% ipython --no-banner

In [1]: import numpy as np

In [2]: np.set_printoptions(precision=1, suppress=True, linewidth=200, legacy="1.25")

In [3]: def rnd(a):
   ...:     return np.round(a, 1) + 0
   ...: 

In [4]: K = np.load("block14.npy")

In [5]: K
Out[5]: 
array([[0, 0, 0, 1, 1, 0, 0, 1],
       [0, 0, 1, 0, 0, 0, 0, 0],
       [0, 1, 0, 0, 0, 0, 1, 1],
       [1, 0, 0, 0, 0, 1, 0, 1],
       [1, 0, 0, 0, 0, 0, 1, 0],
       [0, 0, 0, 1, 0, 0, 0, 0],
       [0, 0, 1, 0, 1, 0, 0, 0],
       [1, 0, 1, 1, 0, 0, 0, 0]])

In [6]: w, V = np.linalg.eigh(K)

In [7]: rnd(V.T @ V)
Out[7]: 
array([[1., 0., 0., 0., 0., 0., 0., 0.],
       [0., 1., 0., 0., 0., 0., 0., 0.],
       [0., 0., 1., 0., 0., 0., 0., 0.],
       [0., 0., 0., 1., 0., 0., 0., 0.],
       [0., 0., 0., 0., 1., 0., 0., 0.],
       [0., 0., 0., 0., 0., 1., 0., 0.],
       [0., 0., 0., 0., 0., 0., 1., 0.],
       [0., 0., 0., 0., 0., 0., 0., 1.]])

In [8]: rnd(w)
Out[8]: array([-2. , -1.7, -1.3, -0.3,  0.3,  0.9,  1.4,  2.6])

In [9]: (w > 1e-8).sum(), (w < -1e-8).sum()
Out[9]: (4, 4)

In [10]: rnd(w.sum()), np.trace(K)
Out[10]: (0.0, 0)

In [11]: rnd(np.linalg.eigvalsh(K @ K))
Out[11]: array([0.1, 0.1, 0.8, 1.7, 2.1, 2.8, 3.9, 6.6])

In [12]: rnd(np.linalg.eigvalsh(K + -3 * np.eye(8)))
Out[12]: array([-5. , -4.7, -4.3, -3.3, -2.7, -2.1, -1.6, -0.4])

In [13]: rnd(V @ np.diag(w) @ V.T)
Out[13]: 
array([[0., 0., 0., 1., 1., 0., 0., 1.],
       [0., 0., 1., 0., 0., 0., 0., 0.],
       [0., 1., 0., 0., 0., 0., 1., 1.],
       [1., 0., 0., 0., 0., 1., 0., 1.],
       [1., 0., 0., 0., 0., 0., 1., 0.],
       [0., 0., 0., 1., 0., 0., 0., 0.],
       [0., 0., 1., 0., 1., 0., 0., 0.],
       [1., 0., 1., 1., 0., 0., 0., 0.]])
